$ ipython --no-banner

In [1]: import numpy as np

In [2]: from numpy import linalg as LA

In [3]: np.set_printoptions(precision=2, suppress=True, linewidth=100)

In [4]: F = np.loadtxt("layer3.csv", delimiter=",")

In [5]: F
Out[5]: 
array([[  0.19, -29.44, -50.89,  40.17],
       [ -1.01, -28.65, -50.12,  40.62],
       [  0.23, -28.74, -50.74,  42.24],
       [  2.74, -29.89, -48.22,  38.38],
       [ -0.04, -30.26, -50.85,  40.08],
       [ -1.91, -30.63, -50.09,  40.22],
       [  0.1 , -29.67, -49.83,  39.04],
       [  0.57, -30.96, -48.15,  40.3 ],
       [ -0.35, -29.97, -50.86,  39.84],
       [  1.39, -31.05, -50.68,  41.28],
       [ -0.66, -28.47, -50.56,  40.44],
       [ -0.44, -30.35, -49.39,  39.21],
       [ -1.25, -29.61, -49.54,  39.02]])

In [6]: x = np.array([1, 2, 2, 2])

In [7]: rhs = F @ x

In [8]: LA.solve(F.T @ F, F.T @ rhs)
Out[8]: array([1., 2., 2., 2.])

In [9]: np.round(LA.pinv(F) @ F, 2) + 0
Out[9]: 
array([[1., 0., 0., 0.],
       [0., 1., 0., 0.],
       [0., 0., 1., 0.],
       [0., 0., 0., 1.]])

In [10]: rng = np.random.default_rng(91)

In [11]: rhs = rhs + 0.02 * rng.normal(size=13)

In [12]: rhs
Out[12]: 
array([-80.13, -77.3 , -74.28, -76.73, -82.09, -82.91, -80.83, -77.05, -82.34, -79.52, -77.83,
       -81.49, -81.51])

In [13]: b, *_ = LA.lstsq(F, rhs)

In [14]: b.round()
Out[14]: array([1., 2., 2., 2.])

In [15]: G = np.cov(F, rowvar=False)

In [16]: np.argwhere(np.triu(np.abs(np.corrcoef(F.T)) > 0.8, 1))
Out[16]: array([], shape=(0, 2), dtype=int64)

In [17]: LA.eigvalsh(G)[::-1]
Out[17]: array([1.96, 1.11, 0.61, 0.37])

In [18]: np.polyfit(F[:, 3], F[:, 2], 1)
Out[18]: array([ -0.51, -29.56])

In [19]: F.std(axis=0)
Out[19]: array([1.14, 0.81, 0.91, 0.98])

In [20]: Ac = F - F.mean(axis=0)

In [21]: Uu, sigma, Vt = LA.svd(Ac, full_matrices=False)

In [22]: np.round(Ac.mean(axis=0), 2) + 0
Out[22]: array([0., 0., 0., 0.])

In [23]: out = np.c_[F[:, :1] @ np.array([[-2]]), np.array([2, 1, 1, 0, 9, 3, 8, 2, 2, 7, 2, 1, 4])]

In [24]: out
Out[24]: 
array([[-0.38,  2.  ],
       [ 2.02,  1.  ],
       [-0.46,  1.  ],
       [-5.48,  0.  ],
       [ 0.08,  9.  ],
       [ 3.82,  3.  ],
       [-0.2 ,  8.  ],
       [-1.14,  2.  ],
       [ 0.7 ,  2.  ],
       [-2.78,  7.  ],
       [ 1.32,  2.  ],
       [ 0.88,  1.  ],
       [ 2.5 ,  4.  ]])

In [25]: np.round(LA.norm(out - F @ LA.lstsq(F, out)[0], axis=0), 2) + 0
Out[25]: array([0.  , 9.47])

In [26]: LA.matrix_rank(np.c_[F, out])
Out[26]: np.int64(5)

In [27]: C = F[[0, 8]].astype(float)

In [28]: for _ in range(5):
    ...:     labels = LA.norm(F[:, None] - C, axis=-1).argmin(axis=1)
    ...:     C = np.array([F[labels == j].mean(axis=0) for j in range(2)])
    ...: 

In [29]: print(labels)
[0 0 0 0 1 1 1 1 1 0 0 1 1]

In [30]: print(np.abs(C[1] - C[0]).argmax())
0

In [31]: C[1] - C[0]
Out[31]: array([-0.95, -0.83,  0.39, -0.85])
